% ipython --no-banner

In [1]: import numpy as np

In [2]: np.set_printoptions(suppress=True, linewidth=140)

In [3]: def tidy(a):
   ...:     return np.round(a, 2) + 0
   ...: 

In [4]: mat = np.loadtxt("arr.csv", delimiter=",")

In [5]: mat
Out[5]: 
array([[ 0., -4.,  0.,  4.],
       [ 4.,  2., -4., -2.],
       [ 0., -2.,  0.,  4.],
       [ 2.,  1., -4., -2.]])

In [6]: x0 = np.array([0, 9, 1, 6])

In [7]: target = mat @ x0

In [8]: beta, lr = np.zeros(4), 1 / np.linalg.norm(mat, 2) ** 2

In [9]: for i in range(5):
   ...:     beta -= lr * mat.T @ (mat @ beta - target)
   ...:     if i % 1 == 0: print(i, round(np.linalg.norm(mat @ beta - target), 2))
   ...: 
0 14.11
1 13.48
2 13.05
3 12.7
4 12.4

In [10]: tidy(np.linalg.cond(mat))
Out[10]: np.float64(10.4)

In [11]: tidy(beta)
Out[11]: array([-0.1 ,  1.24,  0.82,  0.03])

In [12]: q, R = np.linalg.qr(mat)

In [13]: q.shape, R.shape
Out[13]: ((4, 4), (4, 4))

In [14]: tidy(R)
Out[14]: 
array([[-4.47, -2.24,  5.37,  2.68],
       [ 0.  , -4.47,  0.  ,  5.37],
       [ 0.  ,  0.  , -1.79, -0.89],
       [ 0.  ,  0.  ,  0.  ,  1.79]])

In [15]: tidy(q @ R)
Out[15]: 
array([[ 0., -4.,  0.,  4.],
       [ 4.,  2., -4., -2.],
       [ 0., -2.,  0.,  4.],
       [ 2.,  1., -4., -2.]])

In [16]: tidy(q.T @ q)
Out[16]: 
array([[1., 0., 0., 0.],
       [0., 1., 0., 0.],
       [0., 0., 1., 0.],
       [0., 0., 0., 1.]])

In [17]: tidy(q)
Out[17]: 
array([[ 0.  ,  0.89,  0.  , -0.45],
       [-0.89,  0.  , -0.45,  0.  ],
       [ 0.  ,  0.45,  0.  ,  0.89],
       [-0.45,  0.  ,  0.89,  0.  ]])

In [18]: arr = np.array([[2, 0, 0, 0], [0, 2, 0, 0], [0, 0, 2, 0], [0, 0, 0, -2]])

In [19]: other = np.array([[2, 0], [2, 2], [1, 1], [1, 2]])

In [20]: np.einsum("ij->j", arr)
Out[20]: array([ 2,  2,  2, -2])

In [21]: arr @ other
Out[21]: 
array([[ 4,  0],
       [ 4,  4],
       [ 2,  2],
       [-2, -4]])

In [22]: np.einsum("ik,kj->ij", arr, other)
Out[22]: 
array([[ 4,  0],
       [ 4,  4],
       [ 2,  2],
       [-2, -4]])

In [23]: other = np.array([[-7, 9], [6, 3]])

In [24]: cent = np.kron(other, arr)

In [25]: tidy(np.linalg.norm(cent, 2)), tidy(np.linalg.norm(other, 2) * np.linalg.norm(arr, 2))
Out[25]: (np.float64(23.03), np.float64(23.03))

In [26]: F = np.load("test3.npy")

In [27]: F
Out[27]: 
array([[ 9, -3,  9,  0,  6],
       [-6,  2, -6,  0, -4],
       [-9,  3, -9,  0, -6],
       [ 0,  0,  0,  0,  0],
       [ 3, -1,  3,  0,  2]])

In [28]: proj = np.triu(np.array([[2, -1, -1, -2], [-2, 1, -1, 1], [1, -2, -2, -1], [-2, 2, -1, -1]]), 1) + np.eye(4)

In [29]: other = proj @ mat @ np.linalg.inv(proj)

In [30]: tidy(np.poly(other))
Out[30]: array([ 1.,  0., 14.,  0., 64.])

In [31]: rng = np.random.default_rng(95949)

In [32]: other = F + rng.integers(-2, 3, (5, 1)) @ rng.integers(-2, 3, (1, 5))

In [33]: other
Out[33]: 
array([[13, -3,  5,  2,  2],
       [-4,  2, -8,  1, -6],
       [-9,  3, -9,  0, -6],
       [-4,  0,  4, -2,  4],
       [ 5, -1,  1,  1,  0]])

In [34]: other - F
Out[34]: 
array([[ 4,  0, -4,  2, -4],
       [ 2,  0, -2,  1, -2],
       [ 0,  0,  0,  0,  0],
       [-4,  0,  4, -2,  4],
       [ 2,  0, -2,  1, -2]])

In [35]: np.abs(other - F).sum(axis=1)
Out[35]: array([14,  7,  0, 14,  7])

In [36]: np.linalg.matrix_rank(other - F, tol=1e-8)
Out[36]: np.int64(1)

In [37]: np.unique(other.round(6), axis=0).shape
Out[37]: (5, 5)

In [38]: np.linalg.lstsq(other[:-1].T, other[-1])[2]
Out[38]: np.int32(2)

In [39]: np.abs(np.diag(np.linalg.qr(other)[1])) > 1e-9
Out[39]: array([ True,  True, False, False, False])

In [40]: np.allclose(other[:-1].T @ np.linalg.lstsq(other[:-1].T, other[-1])[0], other[-1])
Out[40]: True

In [41]: tidy(other @ np.linalg.pinv(other) @ other)
Out[41]: 
array([[13., -3.,  5.,  2.,  2.],
       [-4.,  2., -8.,  1., -6.],
       [-9.,  3., -9.,  0., -6.],
       [-4.,  0.,  4., -2.,  4.],
       [ 5., -1.,  1.,  1.,  0.]])

In [42]: E = np.load("out13.npy")

In [43]: E
Out[43]: 
array([[-28,  -9,  -4, -25],
       [  3,  28,  59,  53],
       [-30, -21, -10, -27],
       [-29, -10,  18,  -1],
       [ 23,  13,  29,  46]])

In [44]: tidy(np.trace(np.linalg.pinv(E) @ E))
Out[44]: np.float64(3.0)

In [45]: tidy(E @ np.linalg.pinv(E) @ E)
Out[45]: 
array([[-28.,  -9.,  -4., -25.],
       [  3.,  28.,  59.,  53.],
       [-30., -21., -10., -27.],
       [-29., -10.,  18.,  -1.],
       [ 23.,  13.,  29.,  46.]])

In [46]: np.abs(np.diag(np.linalg.qr(E)[1])) > 1e-9
Out[46]: array([ True,  True,  True, False])

In [47]: np.unique(E.round(6), axis=0).shape
Out[47]: (5, 4)

In [48]: np.allclose(E[:-1].T @ np.linalg.lstsq(E[:-1].T, E[-1])[0], E[-1])
Out[48]: True

In [49]: X = np.load("data.npy")

In [50]: X
Out[50]: 
array([[ 0.9,  0.5],
       [ 0. , -3.5],
       [-0.8,  2. ]])

In [51]: other = np.c_[X[:, :1] @ np.array([[9]]), np.array([-1, -2, -1])]

In [52]: other
Out[52]: 
array([[ 8.1, -1. ],
       [ 0. , -2. ],
       [-7.2, -1. ]])

In [53]: np.linalg.matrix_rank(np.c_[X, other])
Out[53]: np.int64(3)

In [54]: tidy(np.linalg.norm(np.linalg.qr(X)[0].T @ other, axis=0) ** 2 / ((other ** 2).sum(axis=0) + 1e-12))
Out[54]: array([1.  , 0.21])

In [55]: tidy(np.linalg.norm(other - X @ np.linalg.lstsq(X, other)[0], axis=0))
Out[55]: array([0.  , 2.18])

In [56]: np.linalg.matrix_rank(other)
Out[56]: np.int64(2)

In [57]: w1 = np.array([[2, 2], [1, 0]])

In [58]: beta = np.array([0, 0])

In [59]: hid = np.maximum(other @ w1 + beta, 0)

In [60]: hid
Out[60]: 
array([[15.2, 16.2],
       [ 0. ,  0. ],
       [ 0. ,  0. ]])

In [61]: np.linalg.matrix_rank(hid)
Out[61]: np.int64(1)

In [62]: cent = np.array([[1, 3, 0], [1, 1, 0]])

In [63]: hid @ cent
Out[63]: 
array([[31.4, 61.8,  0. ],
       [ 0. ,  0. ,  0. ],
       [ 0. ,  0. ,  0. ]])

In [64]: (hid @ cent).round(6).argmax(axis=1)
Out[64]: array([1, 0, 0])

In [65]: w1 @ cent
Out[65]: 
array([[4, 8, 0],
       [1, 3, 0]])

In [66]: x0 = np.array([-4, -1])

In [67]: target = X @ x0

In [68]: tidy(np.linalg.pinv(X) @ X)
Out[68]: 
array([[1., 0.],
       [0., 1.]])

In [69]: try:
    ...:     np.linalg.solve(X, target)
    ...: except np.linalg.LinAlgError as e:
    ...:     print("failed:", e)
    ...: 
failed: Last 2 dimensions of the array must be square

In [70]: target = target + 0.3 * rng.normal(size=3)

In [71]: tidy(target)
Out[71]: array([-4.34,  3.13,  0.99])

In [72]: beta, *_ = np.linalg.lstsq(X, target)

In [73]: tidy(beta)
Out[73]: array([-4.  , -0.95])

In [74]: gram = X.T @ X

In [75]: tidy(np.linalg.eigvalsh(gram)[::-1])
Out[75]: array([16.59,  1.36])

In [76]: (X @ X.T).shape
Out[76]: (3, 3)

In [77]: np.linalg.matrix_rank(gram)
Out[77]: np.int64(2)

In [78]: tidy(np.linalg.svd(X, compute_uv=False) ** 2)
Out[78]: array([16.59,  1.36])

In [79]: np.allclose(gram, gram.T)
Out[79]: True

In [80]: other = X + rng.integers(-2, 3, (3, 1)) @ rng.integers(-2, 3, (1, 2))

In [81]: other
Out[81]: 
array([[ 0.9,  0.5],
       [ 2. , -5.5],
       [ 3.2, -2. ]])

In [82]: np.linalg.matrix_rank(other - X, tol=1e-8)
Out[82]: np.int64(1)

In [83]: M = np.loadtxt("w.csv", delimiter=",")

In [84]: M
Out[84]: 
array([[ 8.42,  3.05, -5.5 , -1.89],
       [ 6.81,  3.6 , -3.13, -0.61],
       [ 5.07,  2.36, -2.92, -0.78],
       [ 3.52,  1.2 , -2.84, -1.16],
       [-2.3 , -1.13,  0.8 , -0.02],
       [-1.17, -1.02,  0.13, -0.17],
       [ 1.99,  2.01,  0.22,  0.6 ],
       [-5.6 , -3.24,  1.68, -0.19],
       [ 1.78, -1.02, -2.95, -1.61],
       [ 4.23,  2.66, -1.42, -0.03],
       [-0.23, -0.25,  0.29,  0.05],
       [ 2.81,  0.6 , -2.42, -1.03],
       [ 0.26,  0.1 , -0.28, -0.17],
       [-5.5 , -1.95,  2.74,  0.57],
       [-2.39, -0.7 ,  1.45,  0.38],
       [-2.46, -0.74,  1.43,  0.4 ],
       [-5.31, -3.14,  1.81,  0.04],
       [-3.95, -1.54,  2.48,  0.74],
       [-4.41, -2.86,  1.54, -0.03],
       [-1.04, -1.06, -0.62, -0.68],
       [ 0.65, -0.65, -1.41, -0.81],
       [ 3.22,  2.1 , -0.95,  0.12],
       [ 6.62,  3.7 , -2.41, -0.17],
       [-0.7 ,  0.44,  1.17,  0.56],
       [ 0.82,  0.26, -0.96, -0.5 ],
       [ 4.25,  1.44, -3.11, -1.15],
       [ 3.75,  1.  , -2.91, -1.18],
       [-4.06, -1.61,  2.16,  0.67],
       [ 4.28,  1.5 , -3.6 , -1.52]])

In [85]: x0 = np.array([0, 3, 2, -3])

In [86]: np.sign((M @ x0).round(6))
Out[86]: 
array([ 1.,  1.,  1.,  1., -1., -1.,  1., -1., -1.,  1., -1.,  1.,  1., -1., -1., -1., -1., -1., -1., -1., -1.,  1.,  1.,  1.,  1.,  1.,
        1., -1.,  1.])

In [87]: M @ np.eye(4)[1]
Out[87]: 
array([ 3.05,  3.6 ,  2.36,  1.2 , -1.13, -1.02,  2.01, -3.24, -1.02,  2.66, -0.25,  0.6 ,  0.1 , -1.95, -0.7 , -0.74, -3.14, -1.54, -2.86,
       -1.06, -0.65,  2.1 ,  3.7 ,  0.44,  0.26,  1.44,  1.  , -1.61,  1.5 ])

In [88]: x0 @ M
Traceback (most recent call last):
  Cell In[88], line 1
    x0 @ M
ValueError: matmul: Input operand 1 has a mismatch in its core dimension 0, with gufunc signature (n?,k),(k,m?)->(n?,m?) (size 29 is different from 4)


In [89]: np.linalg.norm(M @ x0) <= np.linalg.norm(M, 2) * np.linalg.norm(x0) + 1e-9
Out[89]: np.True_

In [90]: Xs = M - M.mean(axis=0)

In [91]: Uu, sigma, Vh = np.linalg.svd(Xs, full_matrices=False)

In [92]: tidy(np.abs(Vh[-1]))
Out[92]: array([0.19, 0.  , 0.55, 0.81])

In [93]: tidy(sigma ** 2 / (sigma ** 2).sum())
Out[93]: array([0.94, 0.06, 0.  , 0.  ])

In [94]: np.linalg.matrix_rank(Xs)
Out[94]: np.int64(4)

In [95]: np.abs(Uu[:, 0]).argmax()
Out[95]: np.int64(0)

In [96]: tidy(sigma)
Out[96]: array([25.68,  6.21,  0.85,  0.19])

In [97]: q, vecs = np.linalg.qr(M[:, :2])[0], np.linalg.qr(M[:, 2:])[0]

In [98]: sigma = np.linalg.svd(q.T @ vecs, compute_uv=False)

In [99]: (sigma > 0.9).sum()
Out[99]: np.int64(2)

In [100]: W0 = np.loadtxt("a.csv", delimiter=",")

In [101]: W0
Out[101]: 
array([[-1., -2.,  2.],
       [ 0., -3.,  1.],
       [ 2., -2.,  2.],
       [ 0.,  0.,  4.],
       [ 2., -1.,  5.],
       [ 1., -2.,  3.],
       [ 1., -1.,  5.],
       [-1., -3.,  3.],
       [ 0., -5.,  2.],
       [ 0., -4.,  4.]])

In [102]: tidy(np.linalg.norm(W0, 2))
Out[102]: np.float64(12.65)

In [103]: tidy(np.linalg.norm(W0, axis=0))
Out[103]: array([ 3.46,  8.54, 10.63])

In [104]: tidy(np.linalg.norm(W0, 1)), tidy(np.linalg.norm(W0, np.inf))
Out[104]: (np.float64(31.0), np.float64(8.0))

In [105]: tidy(np.linalg.norm(W0, axis=1))
Out[105]: array([3.  , 3.16, 3.46, 4.  , 5.48, 3.74, 5.2 , 4.36, 5.39, 5.66])

In [106]: tidy(np.linalg.norm(W0[7] - W0[6]))
Out[106]: np.float64(3.46)

In [107]: tidy(np.linalg.norm(W0, "nuc"))
Out[107]: np.float64(20.96)
